% python3 -q
>>> import numpy as np
>>> np.set_printoptions(precision=2, suppress=True, linewidth=120, sign=" ")
>>> mat = np.loadtxt("dump.csv", delimiter=",")
>>> mat
array([[-2.01, 17.83, 12.06, -5.89],
       [ 0.04, -0.02,  0.15, -0.04],
       [-0.02, -0.02,  0.02, -0.08],
       [-0.02,  0.15, -0.03, -0.18],
       [-0.89,  9.26,  5.94, -2.93],
       [-1.96, 18.01, 12.08, -6.06]])
>>> out = np.c_[mat[:, :1] @ np.array([[1]]), np.array([2, -1, 4, 0, -1, -3])]
>>> out
array([[-2.01,  2.  ],
       [ 0.04, -1.  ],
       [-0.02,  4.  ],
       [-0.02,  0.  ],
       [-0.89, -1.  ],
       [-1.96, -3.  ]])
>>> np.linalg.norm(np.linalg.qr(mat)[0].T @ out, axis=0) ** 2 / ((out ** 2).sum(axis=0) + 1e-12)
array([ 1.  ,  0.31])
>>> np.round(np.linalg.norm(out - mat @ np.linalg.lstsq(mat, out)[0], axis=0), 2) + 0
array([ 0.  ,  4.63])
>>> np.round(np.linalg.lstsq(mat, out[:, 0])[0], 2) + 0
array([ 1.,  0.,  0.,  0.])
>>> arr = np.load("mat.npy")
>>> arr
array([[ 0,  0,  0,  2,  0,  0],
       [ 1,  2,  0,  2,  0,  0],
       [ 0,  0,  0,  0,  0,  0],
       [ 0,  0,  0,  0,  0,  0],
       [ 2,  5,  5,  6,  4,  3],
       [ 0,  1,  2,  0,  2,  1],
       [ 3,  4,  1,  6,  1,  0],
       [ 0,  3,  4,  4,  3,  3],
       [ 2,  2,  1,  2,  1,  0],
       [ 3,  4,  1,  6,  2,  1],
       [ 0,  0,  0,  0,  0,  0],
       [ 1,  2,  0,  2,  0,  0],
       [ 0,  2,  2,  2,  1,  2],
       [ 0,  1,  2,  0,  2,  1],
       [ 0,  0,  0,  0,  0,  0],
       [ 0,  1,  2,  0,  2,  1],
       [ 3,  4,  1,  4,  1,  0],
       [ 0,  0,  0,  0,  0,  0],
       [ 0,  0,  0,  2,  0,  0],
       [ 0,  0,  0,  2,  0,  0],
       [ 3,  4,  1,  4,  1,  0],
       [ 0,  0,  0,  0,  0,  0],
       [ 2,  3,  3,  4,  4,  2]])
>>> Z = arr[[7, 2]].astype(float)
>>> for _ in range(5):
...     lab = np.linalg.norm(arr[:, None] - Z, axis=-1).argmin(axis=1)
...     Z = np.array([arr[lab == j].mean(axis=0) for j in range(2)])
... 
>>> lab
array([ 1,  1,  1,  1,  0,  1,  0,  0,  1,  0,  1,  1,  1,  1,  1,  1,  0,  1,  1,  1,  0,  1,  0])
>>> np.abs(Z[1] - Z[0]).argmax()
np.int64(3)
>>> np.bincount(lab)
array([  7,  16])
>>> d = np.linalg.norm(arr[:, None] - arr[None], axis=-1)
>>> np.flatnonzero(d[3] < d.mean() / 2)
array([  0,   2,   3,  10,  14,  17,  18,  19,  21])
>>> d.mean(axis=1).argmax()
np.int64(4)
>>> d.shape
(23, 23)
>>> out = np.c_[arr[:, :5] @ np.array([[-3, 1, 0, 3, 2],
...     [1, -1, 1, 2, -3],
...     [-2, 1, -1, 2, 2],
...     [1, -2, -1, 1, 3],
...     [2, 1, 3, -3, 0]]), np.array([2, 3, -1, -3, 0, -1, 3, 1, -2, 3, 3, -1, -1, 3, 0, -1, -2, 1, -2, -2, -3, -1, 0])]
>>> out
array([[  2,  -4,  -2,   2,   6,   2],
       [  1,  -5,   0,   9,   2,   3],
       [  0,   0,   0,   0,   0,  -1],
       [  0,   0,   0,   0,   0,  -3],
       [  3,  -6,   6,  20,  17,   0],
       [  1,   3,   5,   0,   1,  -1],
       [  1, -11,   0,  22,  14,   3],
       [  5,  -4,   4,   9,  11,   1],
       [ -2,  -2,   2,  11,   6,  -2],
       [  3, -10,   3,  19,  14,   3],
       [  0,   0,   0,   0,   0,   3],
       [  1,  -5,   0,   9,   2,  -1],
       [  2,  -3,   1,   7,   4,  -1],
       [  1,   3,   5,   0,   1,   3],
       [  0,   0,   0,   0,   0,   0],
       [  1,   3,   5,   0,   1,  -1],
       [ -1,  -7,   2,  20,   8,  -2],
       [  0,   0,   0,   0,   0,   1],
       [  2,  -4,  -2,   2,   6,  -2],
       [  2,  -4,  -2,   2,   6,  -2],
       [ -1,  -7,   2,  20,   8,  -3],
       [  0,   0,   0,   0,   0,  -1],
       [  3,  -2,   8,  10,  13,   0]])
>>> np.round(np.linalg.norm(out - arr @ np.linalg.lstsq(arr, out)[0], axis=0), 2) + 0
array([ 0.  ,  0.  ,  0.  ,  0.  ,  0.  ,  8.72])
>>> np.linalg.norm(np.linalg.qr(arr)[0].T @ out, axis=0) ** 2 / ((out ** 2).sum(axis=0) + 1e-12)
array([ 1.  ,  1.  ,  1.  ,  1.  ,  1.  ,  0.16])
>>> np.linalg.matrix_rank(np.c_[arr, out])
np.int64(7)
>>> theta = np.radians(30)
>>> Rm = np.eye(6)
>>> Rm[5, 5] = Rm[4, 4] = np.cos(theta)
>>> Rm[5, 4], Rm[4, 5] = -np.sin(theta), np.sin(theta)
>>> Rm
array([[ 1.  ,  0.  ,  0.  ,  0.  ,  0.  ,  0.  ],
       [ 0.  ,  1.  ,  0.  ,  0.  ,  0.  ,  0.  ],
       [ 0.  ,  0.  ,  1.  ,  0.  ,  0.  ,  0.  ],
       [ 0.  ,  0.  ,  0.  ,  1.  ,  0.  ,  0.  ],
       [ 0.  ,  0.  ,  0.  ,  0.  ,  0.87,  0.5 ],
       [ 0.  ,  0.  ,  0.  ,  0.  , -0.5 ,  0.87]])
>>> out = arr @ Rm.T
>>> out
array([[ 0.  ,  0.  ,  0.  ,  2.  ,  0.  ,  0.  ],
       [ 1.  ,  2.  ,  0.  ,  2.  ,  0.  ,  0.  ],
       [ 0.  ,  0.  ,  0.  ,  0.  ,  0.  ,  0.  ],
       [ 0.  ,  0.  ,  0.  ,  0.  ,  0.  ,  0.  ],
       [ 2.  ,  5.  ,  5.  ,  6.  ,  4.96,  0.6 ],
       [ 0.  ,  1.  ,  2.  ,  0.  ,  2.23, -0.13],
       [ 3.  ,  4.  ,  1.  ,  6.  ,  0.87, -0.5 ],
       [ 0.  ,  3.  ,  4.  ,  4.  ,  4.1 ,  1.1 ],
       [ 2.  ,  2.  ,  1.  ,  2.  ,  0.87, -0.5 ],
       [ 3.  ,  4.  ,  1.  ,  6.  ,  2.23, -0.13],
       [ 0.  ,  0.  ,  0.  ,  0.  ,  0.  ,  0.  ],
       [ 1.  ,  2.  ,  0.  ,  2.  ,  0.  ,  0.  ],
       [ 0.  ,  2.  ,  2.  ,  2.  ,  1.87,  1.23],
       [ 0.  ,  1.  ,  2.  ,  0.  ,  2.23, -0.13],
       [ 0.  ,  0.  ,  0.  ,  0.  ,  0.  ,  0.  ],
       [ 0.  ,  1.  ,  2.  ,  0.  ,  2.23, -0.13],
       [ 3.  ,  4.  ,  1.  ,  4.  ,  0.87, -0.5 ],
       [ 0.  ,  0.  ,  0.  ,  0.  ,  0.  ,  0.  ],
       [ 0.  ,  0.  ,  0.  ,  2.  ,  0.  ,  0.  ],
       [ 0.  ,  0.  ,  0.  ,  2.  ,  0.  ,  0.  ],
       [ 3.  ,  4.  ,  1.  ,  4.  ,  0.87, -0.5 ],
       [ 0.  ,  0.  ,  0.  ,  0.  ,  0.  ,  0.  ],
       [ 2.  ,  3.  ,  3.  ,  4.  ,  4.46, -0.27]])
>>> np.round(np.linalg.det(Rm), 2), round(np.trace(Rm), 2)
(np.float64(1.0), np.float64(5.73))
>>> np.linalg.svd(arr, compute_uv=False), np.linalg.svd(out, compute_uv=False)
(array([ 21.43,   7.91,   3.4 ,   2.04,   1.  ,   0.63]), array([ 21.43,   7.91,   3.4 ,   2.04,   1.  ,   0.63]))
>>> np.abs(out - arr).max(axis=0)
array([ 0. ,  0. ,  0. ,  0. ,  1.1,  2.4])
>>> out = np.array([[0.0, 0.1, 0.0],
...     [-0.1, 1.1, -0.6],
...     [-2.2, -0.2, 1.3],
...     [-0.8, -0.2, -1.2],
...     [0.7, 0.8, 0.7],
...     [-0.8, 1.3, 0.3],
...     [0.6, -1.6, 2.2]])
>>> Z = np.array([[-1.1, 0.4, -0.1, 0.2, -0.6],
...     [-1.1, -1.0, -0.9, 0.9, -0.4],
...     [0.6, -0.1, 1.0, -0.7, -0.1]])
>>> X = out @ Z
>>> X.round(2) + 0
array([[-0.11, -0.1 , -0.09,  0.09, -0.04],
       [-1.46, -1.08, -1.58,  1.39, -0.32],
       [ 3.42, -0.81,  1.7 , -1.53,  1.27],
       [ 0.38,  0.  , -0.94,  0.5 ,  0.68],
       [-1.23, -0.59, -0.09,  0.37, -0.81],
       [-0.37, -1.65, -0.79,  0.8 , -0.07],
       [ 2.42,  1.62,  3.58, -2.86,  0.06]])
>>> G = np.cov(arr, rowvar=False)
>>> round(np.corrcoef(arr[:, 4], arr[:, 3])[0, 1], 2)
np.float64(0.53)
>>> np.argwhere(np.triu(np.abs(np.corrcoef(arr.T)) > 0.8, 1))
array([[ 0,  1],
       [ 0,  3],
       [ 1,  3],
       [ 2,  4],
       [ 2,  5],
       [ 4,  5]])
>>> np.linalg.eigvalsh(G)[::-1]
array([ 9.93,  2.85,  0.52,  0.19,  0.04,  0.02])
>>> np.median(arr, axis=0)
array([ 0.,  1.,  1.,  2.,  1.,  0.])
>>> w1 = np.array([[5, 2, -4, -5, -5, -4],
...     [-4, -4, -3, -1, 5, 1],
...     [-3, -1, -2, -4, 5, -5],
...     [0, 4, -5, 3, 0, 2],
...     [0, 0, 3, 4, -1, -1],
...     [3, 1, 2, -1, -3, 1]])
>>> coef = np.array([-3, 1, 2, 0, 3, -1])
>>> hid = np.maximum(arr @ w1 + coef, 0)
>>> hid
array([[  0,   9,   0,   6,   3,   3],
       [  0,   3,   0,   0,   8,   1],
       [  0,   1,   2,   0,   3,   0],
       [  0,   1,   2,   0,   3,   0],
       [  0,   7,   0,   0,  30,   0],
       [  0,   0,   3,   0,  13,   0],
       [  0,  14,   0,   0,  12,   0],
       [  0,   4,   0,   2,  26,   0],
       [  0,   4,   0,   0,   7,   0],
       [  0,  15,   0,   2,   8,   0],
       [  0,   1,   2,   0,   3,   0],
       [  0,   3,   0,   0,   8,   1],
       [  0,   1,   0,   0,  16,   0],
       [  0,   0,   3,   0,  13,   0],
       [  0,   1,   2,   0,   3,   0],
       [  0,   0,   3,   0,  13,   0],
       [  0,   6,   0,   0,  12,   0],
       [  0,   1,   2,   0,   3,   0],
       [  0,   9,   0,   6,   3,   3],
       [  0,   9,   0,   6,   3,   3],
       [  0,   6,   0,   0,  12,   0],
       [  0,   1,   2,   0,   3,   0],
       [  0,   8,   0,   1,  13,   0]])
>>> Z = np.array([[0, 0], [0, 0], [2, 2], [2, 2], [1, 2], [1, 1]])
>>> (hid @ Z).round(6).argmax(axis=1)
array([ 1,  1,  1,  1,  1,  1,  1,  1,  1,  1,  1,  1,  1,  1,  1,  1,  1,  1,  1,  1,  1,  1,  1])
>>> proj = arr @ np.linalg.solve(arr.T @ arr, arr.T)
>>> np.trace(proj)
np.float64(6.0)
>>> np.diag(proj)
array([ 0.24,  0.29,  0.  ,  0.  ,  0.49,  0.26,  0.37,  0.44,  0.35,  0.61,  0.  ,  0.29,  0.52,  0.26,  0.  ,  0.26,
        0.27,  0.  ,  0.24,  0.24,  0.27,  0.  ,  0.61])
>>> np.round(proj @ arr[:, 5], 2) + 0
array([ 0.,  0.,  0.,  0.,  3.,  1.,  0.,  3.,  0.,  1.,  0.,  0.,  2.,  1.,  0.,  1.,  0.,  0.,  0.,  0.,  0.,  0.,
        2.])
>>> np.round(np.linalg.eigvalsh(proj), 2) + 0
array([ 0.,  0.,  0.,  0.,  0.,  0.,  0.,  0.,  0.,  0.,  0.,  0.,  0.,  0.,  0.,  0.,  0.,  1.,  1.,  1.,  1.,  1.,
        1.])
>>> cen = arr - arr.mean(axis=0)
>>> U, sig, vt = np.linalg.svd(cen, full_matrices=False)
>>> sig
array([ 14.78,   7.91,   3.39,   2.04,   0.99,   0.58])
>>> np.abs(vt[0]).argmax()
np.int64(3)
>>> cen = arr - arr.mean(axis=0)
>>> evecs = np.linalg.svd(cen)[2][:1]
>>> out = cen - cen @ evecs.T @ evecs
>>> round(np.linalg.norm(out) / np.linalg.norm(cen), 2)
np.float64(0.52)
>>> (cen @ evecs.T).std(axis=0)
array([ 3.08])
>>> E = np.load("test5.npy")
>>> E
array([[ 1, -1,  1, -1],
       [ 1,  0,  0,  0],
       [ 1,  1,  1,  1]])
>>> w1 = np.array([[-2, -2, -2], [0, -2, -2], [0, 1, 3], [2, 0, -2]])
>>> coef = np.array([-3, 0, -3])
>>> hid = np.maximum(E @ w1 + coef, 0)
>>> np.linalg.matrix_rank(hid)
np.int64(1)
>>> Z = np.array([[1, 1, 2], [2, 0, 0], [1, 2, 1]])
>>> w1 @ Z
array([[-8, -6, -6],
       [-6, -4, -2],
       [ 5,  6,  3],
       [ 0, -2,  2]])
>>> (hid @ Z).round(6).argmax(axis=1)
array([ 0,  0,  0])
>>> W0 = np.array([[2.0, -1.0, 0.0, 0.0],
...     [-1.0, 1.0, -1.0, 0.0],
...     [0.0, -1.0, 0.0, -1.0],
...     [0.0, 0.0, -1.0, 0.0]])
>>> t3 = np.stack([W0, -1 * W0, W0[::-1]])
>>> np.linalg.norm(t3, axis=(1, 2))
array([ 3.32,  3.32,  3.32])
>>> np.einsum("bij,cij->bc", t3, t3)
array([[ 11., -11.,  -2.],
       [-11.,  11.,   2.],
       [ -2.,   2.,  11.]])
>>> (t3 @ W0.T).shape
(3, 4, 4)
>>> round(float(np.linalg.eigvalsh(W0).min()), 2)
-1.28
>>> [round(float(np.linalg.det(W0[:i, :i])), 2) + 0 for i in range(1, 5)]
[2.0, 1.0, -2.0, -1.0]
>>> np.all(np.linalg.eigvalsh(W0) > 0)
np.False_
>>> m1 = np.load("w.npy")
>>> m1
array([[ 0, 12,  0,  0, -2,  0],
       [18, 18,  6, -3, -3, -1],
       [12, 12,  6, -2, -2, -1],
       [ 0, 14,  0,  0, 10,  0],
       [21, 21,  7, 15, 15,  5],
       [14, 14,  7, 10, 10,  5]])
>>> t3 = np.stack([m1, 4 * m1, m1[::-1]])
>>> np.linalg.norm(t3, axis=(1, 2))
array([  59.6 ,  238.39,   59.6 ])
>>> t3.shape
(3, 6, 6)
>>> np.einsum("bij,cij->bc", t3, t3)
array([[  3552,  14208,   1998],
       [ 14208,  56832,   7992],
       [  1998,   7992,   3552]])
>>> np.linalg.matrix_rank(t3.reshape(3, -1))
np.int64(2)
